% python3 -q
>>> import numpy as np
>>> from numpy import linalg as LA
>>> np.set_printoptions(precision=3, suppress=True, linewidth=140)
>>> rng = np.random.default_rng(801598)
>>> ang = rng.uniform(0, 2 * np.pi, 22)
>>> q, _ = LA.qr(np.array([[0.1, -0.5],
...     [-0.3, -0.6],
...     [-0.2, 0.2],
...     [0.4, 0.2],
...     [-2.0, 1.3],
...     [-0.6, -0.8],
...     [0.4, -0.2],
...     [0.9, 1.6],
...     [-1.7, -1.0]]))
>>> M = 10 * np.c_[np.cos(ang), np.sin(ang)] @ q.T
>>> M
array([[-1.917, -1.393,  1.112, -0.183,  8.74 , -1.426, -1.544,  3.499,  0.269],
       [ 1.642,  2.431, -0.482, -1.139, -2.364,  3.46 ,  0.263, -6.591,  5.366],
       [ 1.145,  2.266, -0.118, -1.392,  0.717,  3.446, -0.306, -6.255,  6.324],
       [ 2.009,  2.223, -0.875, -0.607, -6.002,  2.875,  0.965, -5.884,  3.169],
       [ 1.912,  1.379, -1.113,  0.193, -8.759,  1.404,  1.549, -3.461, -0.314],
       [-1.103,  0.085,  0.978, -1.034,  8.704,  0.783, -1.649, -0.561,  4.165],
       [ 2.041,  2.085, -0.955, -0.435, -6.815,  2.606,  1.128, -5.473,  2.435],
       [ 1.992,  2.263, -0.845, -0.663, -5.706,  2.956,  0.906, -6.003,  3.407],
       [-1.735, -2.429,  0.562,  1.058,  3.074, -3.404, -0.397,  6.561, -5.04 ],
       [-2.04 , -2.093,  0.951,  0.444,  6.774, -2.622, -1.12 ,  5.497, -2.474],
       [ 0.81 ,  2.062,  0.091, -1.466,  2.409,  3.269, -0.61 , -5.759,  6.551],
       [ 1.674,  0.843, -1.113,  0.551, -9.179,  0.57 ,  1.668, -1.971, -1.924],
       [ 1.306,  0.214, -1.038,  0.895, -9.002, -0.359,  1.682, -0.249, -3.509],
       [ 1.824,  1.159, -1.122,  0.349, -9.007,  1.055,  1.612, -2.845, -1.01 ],
       [ 0.248, -1.13 , -0.643,  1.396, -6.557, -2.186,  1.322,  3.353, -5.961],
       [ 1.601,  2.427, -0.448, -1.17 , -2.067,  3.476,  0.207, -6.591,  5.489],
       [-0.417,  0.945,  0.718, -1.348,  7.074,  1.949, -1.406, -2.865,  5.707],
       [-0.895, -2.119, -0.04 ,  1.453, -2.001, -3.323,  0.537,  5.899, -6.516],
       [ 0.282, -1.093, -0.658,  1.387, -6.665, -2.14 ,  1.34 ,  3.257, -5.913],
       [-2.034, -1.848,  1.04 ,  0.192,  7.745, -2.182, -1.322,  4.787, -1.386],
       [ 2.044,  2.05 , -0.971, -0.395, -6.983,  2.541,  1.163, -5.369,  2.265],
       [ 1.995,  2.256, -0.85 , -0.654, -5.758,  2.942,  0.916, -5.983,  3.366]])
>>> dist = LA.norm(M[:, None] - M[None], axis=-1)
>>> np.unravel_index(dist.round(6).argmax(), dist.shape)
(np.int64(6), np.int64(9))
>>> np.flatnonzero(dist[4] < dist.mean() / 2)
array([ 3,  4,  6,  7, 11, 12, 13, 20, 21])
>>> LA.norm(M, axis=1)
array([10., 10., 10., 10., 10., 10., 10., 10., 10., 10., 10., 10., 10., 10., 10., 10., 10., 10., 10., 10., 10., 10.])
>>> LA.matrix_rank(dist ** 2)
np.int64(3)
>>> (dist + 1e9 * np.eye(22)).round(6).argmin(axis=1)
array([19, 15, 10, 21, 13, 16, 20, 21,  9, 19,  2, 13, 11,  4, 18,  1,  5,  8, 14,  9,  6,  7])
>>> dist.shape
(22, 22)
>>> [round(float(x), 3) for x in LA.svd(M, compute_uv=False)[:3]]
[36.751, 29.144, 0.0]
>>> Xc = M - M.mean(axis=0)
>>> U, sig, vt = LA.svd(Xc, full_matrices=False)
>>> sig.round(3) + 0
array([34.403, 29.142,  0.   ,  0.   ,  0.   ,  0.   ,  0.   ,  0.   ,  0.   ])
>>> LA.matrix_rank(Xc)
np.int64(2)
>>> round((sig ** 2).sum() ** 2 / (sig ** 4).sum(), 3)
np.float64(1.947)
>>> np.searchsorted(np.cumsum(sig ** 2) / (sig ** 2).sum(), 0.9) + 1
np.int64(2)
>>> np.round(Xc.mean(axis=0), 3) + 0
array([0., 0., 0., 0., 0., 0., 0., 0., 0.])
>>> np.round(sig ** 2 / (sig ** 2).sum(), 3) + 0
array([0.582, 0.418, 0.   , 0.   , 0.   , 0.   , 0.   , 0.   , 0.   ])
>>> np.abs(vt[0]).argmax()
np.int64(4)
>>> np.unique(M.round(6), axis=0).shape
(22, 9)
>>> np.allclose(M[:-1].T @ LA.lstsq(M[:-1].T, M[-1])[0], M[-1])
True
>>> r = LA.matrix_rank(M)
>>> r
np.int64(2)
>>> ns = LA.svd(M)[2][r:].T
>>> [int(LA.matrix_rank(np.delete(M, i, axis=0))) for i in range(22)]
[2, 2, 2, 2, 2, 2, 2, 2, 2, 2, 2, 2, 2, 2, 2, 2, 2, 2, 2, 2, 2, 2]
>>> ns.shape
(9, 7)
>>> [int(LA.matrix_rank(M[:, :j + 1])) for j in range(9)]
[1, 2, 2, 2, 2, 2, 2, 2, 2]
>>> arr = np.loadtxt("m.csv", delimiter=",")
>>> arr
array([[ 0.961, -0.043, -0.057,  0.043,  0.064,  0.038, -0.09 ,  0.048, -0.122],
       [-0.043,  0.723,  0.088,  0.023, -0.028, -0.143, -0.274, -0.22 , -0.213],
       [-0.057,  0.088,  0.631,  0.001, -0.154,  0.14 , -0.193,  0.372, -0.052],
       [ 0.043,  0.023,  0.001,  0.919, -0.204, -0.073,  0.01 , -0.03 ,  0.155],
       [ 0.064, -0.028, -0.154, -0.204,  0.358, -0.189, -0.213,  0.012,  0.28 ],
       [ 0.038, -0.143,  0.14 , -0.073, -0.189,  0.814, -0.083, -0.241,  0.064],
       [-0.09 , -0.274, -0.193,  0.01 , -0.213, -0.083,  0.494,  0.02 , -0.276],
       [ 0.048, -0.22 ,  0.372, -0.03 ,  0.012, -0.241,  0.02 ,  0.535,  0.007],
       [-0.122, -0.213, -0.052,  0.155,  0.28 ,  0.064, -0.276,  0.007,  0.565]])
>>> x = np.array([0, 3, 2, 0, 1, 1, 1, 2, 5])
>>> arr @ arr @ x
array([-0.746,  0.392,  1.802,  0.515,  0.988,  0.233, -2.352,  0.98 ,  2.164])
>>> np.round((x - arr @ x) @ (arr @ x), 3)
np.float64(0.0)
>>> arr @ x
array([-0.746,  0.392,  1.802,  0.515,  0.988,  0.233, -2.352,  0.98 ,  2.164])
>>> np.trace(arr)
np.float64(6.0)
>>> np.eye(9) - arr
array([[ 0.039,  0.043,  0.057, -0.043, -0.064, -0.038,  0.09 , -0.048,  0.122],
       [ 0.043,  0.277, -0.088, -0.023,  0.028,  0.143,  0.274,  0.22 ,  0.213],
       [ 0.057, -0.088,  0.369, -0.001,  0.154, -0.14 ,  0.193, -0.372,  0.052],
       [-0.043, -0.023, -0.001,  0.081,  0.204,  0.073, -0.01 ,  0.03 , -0.155],
       [-0.064,  0.028,  0.154,  0.204,  0.642,  0.189,  0.213, -0.012, -0.28 ],
       [-0.038,  0.143, -0.14 ,  0.073,  0.189,  0.186,  0.083,  0.241, -0.064],
       [ 0.09 ,  0.274,  0.193, -0.01 ,  0.213,  0.083,  0.506, -0.02 ,  0.276],
       [-0.048,  0.22 , -0.372,  0.03 , -0.012,  0.241, -0.02 ,  0.465, -0.007],
       [ 0.122,  0.213,  0.052, -0.155, -0.28 , -0.064,  0.276, -0.007,  0.435]])
>>> out = arr / np.sqrt((arr ** 2).mean(axis=1, keepdims=True))
>>> LA.matrix_rank(arr - arr.mean(axis=1, keepdims=True))
np.int64(6)
>>> LA.matrix_rank(out) == LA.matrix_rank(arr)
np.True_
>>> LA.norm(out, axis=1)
array([3., 3., 3., 3., 3., 3., 3., 3., 3.])
>>> out[6]
array([-0.386, -1.172, -0.826,  0.042, -0.91 , -0.356,  2.108,  0.087, -1.178])
>>> z = rng.permutation(9)
>>> z
array([6, 0, 3, 2, 8, 7, 1, 4, 5])
>>> out = arr[z][:, z]
>>> out
array([[ 0.494, -0.09 ,  0.01 , -0.193, -0.276,  0.02 , -0.274, -0.213, -0.083],
       [-0.09 ,  0.961,  0.043, -0.057, -0.122,  0.048, -0.043,  0.064,  0.038],
       [ 0.01 ,  0.043,  0.919,  0.001,  0.155, -0.03 ,  0.023, -0.204, -0.073],
       [-0.193, -0.057,  0.001,  0.631, -0.052,  0.372,  0.088, -0.154,  0.14 ],
       [-0.276, -0.122,  0.155, -0.052,  0.565,  0.007, -0.213,  0.28 ,  0.064],
       [ 0.02 ,  0.048, -0.03 ,  0.372,  0.007,  0.535, -0.22 ,  0.012, -0.241],
       [-0.274, -0.043,  0.023,  0.088, -0.213, -0.22 ,  0.723, -0.028, -0.143],
       [-0.213,  0.064, -0.204, -0.154,  0.28 ,  0.012, -0.028,  0.358, -0.189],
       [-0.083,  0.038, -0.073,  0.14 ,  0.064, -0.241, -0.143, -0.189,  0.814]])
>>> np.diag(out)
array([0.494, 0.961, 0.919, 0.631, 0.565, 0.535, 0.723, 0.358, 0.814])
>>> np.round(np.sort(np.abs(LA.eigvals(out))), 3) + 0
array([0., 0., 0., 1., 1., 1., 1., 1., 1.])
>>> np.trace(out)
np.float64(6.0)
>>> w1 = np.array([[2, 0, 1, 0, 1, 0],
...     [2, 3, 1, 1, 3, 1],
...     [1, 0, 1, 1, 2, 3],
...     [2, 2, 3, 2, 2, 0],
...     [3, 1, 3, 2, 0, 3],
...     [2, 1, 3, 0, 3, 1],
...     [1, 0, 2, 2, 3, 1],
...     [2, 0, 0, 1, 1, 0],
...     [3, 1, 0, 2, 0, 1]])
>>> b = np.array([4, 0, 5, 2, 0, 5])
>>> act = np.maximum(arr @ w1 + b, 0)
>>> (act > 0).astype(int)
array([[1, 0, 1, 1, 1, 1],
       [1, 1, 1, 1, 1, 1],
       [1, 1, 1, 1, 1, 1],
       [1, 1, 1, 1, 1, 1],
       [1, 0, 1, 1, 0, 1],
       [1, 1, 1, 1, 1, 1],
       [1, 0, 1, 1, 0, 1],
       [1, 0, 1, 1, 0, 1],
       [1, 1, 1, 1, 0, 1]])
>>> LA.matrix_rank(act)
np.int64(6)
>>> W2 = np.array([[0, 5], [2, 0], [5, 2], [4, 1], [5, 4], [4, 2]])
>>> w1 @ W2
array([[10, 16],
       [34, 27],
       [31, 22],
       [37, 26],
       [37, 29],
       [36, 30],
       [37, 25],
       [ 9, 15],
       [14, 19]])
>>> W0 = np.triu(rng.random((7, 7)) < 0.4, 1).astype(int)
>>> W0 = W0 + W0.T
>>> W0
array([[0, 1, 1, 1, 1, 0, 1],
       [1, 0, 0, 1, 0, 1, 0],
       [1, 0, 0, 0, 0, 0, 0],
       [1, 1, 0, 0, 1, 0, 0],
       [1, 0, 0, 1, 0, 1, 1],
       [0, 1, 0, 0, 1, 0, 1],
       [1, 0, 0, 0, 1, 1, 0]])
>>> # symmetric
>>> z = rng.permutation(7)
>>> z
array([0, 6, 1, 3, 5, 4, 2])
>>> out = W0[z][:, z]
>>> out
array([[0, 1, 1, 1, 0, 1, 1],
       [1, 0, 0, 0, 1, 1, 0],
       [1, 0, 0, 1, 1, 0, 0],
       [1, 0, 1, 0, 0, 1, 0],
       [0, 1, 1, 0, 0, 1, 0],
       [1, 1, 0, 1, 1, 0, 0],
       [1, 0, 0, 0, 0, 0, 0]])
>>> np.trace(out)
np.int64(0)
>>> np.round(np.sort(np.abs(LA.eigvals(out))), 3) + 0
array([0.   , 0.492, 0.827, 0.902, 1.683, 2.341, 3.457])
>>> r = LA.matrix_rank(W0)
>>> r
np.int64(6)
>>> ns = LA.svd(W0)[2][r:].T
>>> np.round(ns @ ns.T, 3) + 0
array([[ 0. ,  0. ,  0. ,  0. ,  0. ,  0. ,  0. ],
       [ 0. ,  0.2,  0.2, -0.2, -0.2,  0.2,  0. ],
       [ 0. ,  0.2,  0.2, -0.2, -0.2,  0.2,  0. ],
       [ 0. , -0.2, -0.2,  0.2,  0.2, -0.2,  0. ],
       [ 0. , -0.2, -0.2,  0.2,  0.2, -0.2,  0. ],
       [ 0. ,  0.2,  0.2, -0.2, -0.2,  0.2,  0. ],
       [ 0. ,  0. ,  0. ,  0. ,  0. ,  0. ,  0. ]])
>>> LA.matrix_rank(W0.T @ W0), LA.matrix_rank(W0 @ W0.T)
(np.int64(6), np.int64(6))
>>> np.allclose(W0 @ ns, 0)
True
>>> np.round(ns[:, 0] / ns[np.abs(ns[:, 0]).round(6).argmax(), 0], 3) + 0
array([ 0.,  1.,  1., -1., -1.,  1.,  0.])
>>> [int(LA.matrix_rank(np.delete(W0, i, axis=0))) for i in range(7)]
[5, 6, 6, 6, 6, 6, 5]
>>> np.round(W0 @ ns, 3) + 0
array([[0.],
       [0.],
       [0.],
       [0.],
       [0.],
       [0.],
       [0.]])
>>> ns.shape
(7, 1)
>>> [round(float(x), 3) for x in LA.svd(W0, compute_uv=False)[:3]]
[3.457, 2.341, 1.683]
>>> np.round(LA.norm(W0, 2) / LA.norm(W0), 3)
np.float64(0.737)
>>> LA.cond(W0) > 100
np.True_
>>> W2 = M[[8, 18]].astype(float)
>>> for _ in range(4):
...     z = LA.norm(M[:, None] - W2, axis=-1).argmin(axis=1)
...     W2 = np.array([M[z == j].mean(axis=0) for j in range(2)])
... 
>>> z
array([0, 1, 1, 1, 1, 0, 1, 1, 0, 0, 1, 1, 1, 1, 1, 1, 0, 0, 1, 0, 1, 1])
>>> np.bincount(z)
array([ 7, 15])
>>> np.abs(W2[1] - W2[0]).argmax()
np.int64(4)
>>> LA.norm(arr, axis=0)
array([0.98 , 0.85 , 0.794, 0.959, 0.599, 0.902, 0.703, 0.732, 0.752])
>>> np.round(LA.norm(arr, 2), 3)
np.float64(1.0)
>>> np.round(LA.norm(arr, "nuc"), 3)
np.float64(6.0)
>>> data = np.load("run9.npy")
>>> data.round(3) + 0
array([[-25.927, -19.715, -25.474, -12.758,  -8.696,   4.311],
       [-20.809, -16.134, -20.169,  -9.733,  -8.001,   3.521],
       [-20.519, -15.93 , -19.869,  -9.563,  -7.958,   3.475],
       [-15.475, -12.331, -14.654,  -6.635,  -7.12 ,   2.632],
       [-10.577,  -8.736,  -9.622,  -3.884,  -6.065,   1.73 ],
       [-10.431,  -8.627,  -9.473,  -3.805,  -6.029,   1.702],
       [ -2.782,  -2.493,  -1.969,  -0.225,  -2.835,   0.076],
       [ -1.874,  -1.664,  -1.226,  -0.036,  -2.034,  -0.076],
       [ -1.593,  -1.402,  -1.016,  -0.006,  -1.746,  -0.105],
       [ -1.525,  -1.339,  -0.967,   0.   ,  -1.673,  -0.111],
       [ -1.295,  -1.127,  -0.807,   0.012,  -1.423,  -0.123],
       [ -0.498,  -0.413,  -0.299,   0.008,  -0.526,  -0.083],
       [ -0.096,  -0.078,  -0.058,   0.   ,  -0.097,  -0.019],
       [  0.1  ,   0.079,   0.06 ,   0.   ,   0.099,   0.021],
       [  1.753,   1.269,   1.112,   0.145,   1.405,   0.439],
       [  3.675,   2.502,   2.477,   0.571,   2.414,   0.949],
       [  5.685,   3.723,   4.007,   1.178,   3.182,   1.446],
       [ 12.242,   7.562,   9.36 ,   3.681,   4.851,   2.853],
       [ 14.252,   8.721,  11.063,   4.535,   5.233,   3.237],
       [ 17.344,  10.498,  13.718,   5.895,   5.753,   3.799],
       [ 18.51 ,  11.166,  14.729,   6.42 ,   5.933,   4.002],
       [ 32.167,  18.969,  26.808,  12.883,   7.608,   6.152],
       [ 38.486,  22.575,  32.501,  16.004,   8.215,   7.042],
       [ 40.827,  23.911,  34.621,  17.174,   8.422,   7.359],
       [ 44.607,  26.068,  38.056,  19.076,   8.74 ,   7.858],
       [ 50.758,  29.579,  43.67 ,  22.204,   9.219,   8.643],
       [ 54.402,  31.66 ,  47.011,  24.072,   9.484,   9.093],
       [ 59.057,  34.318,  51.288,  26.474,   9.806,   9.653]])
>>> # null space of dimension 3
>>> t3 = data.reshape(28, 2, -1)
>>> np.einsum("ihd,jhd->hij", t3, t3).shape
(2, 28, 28)
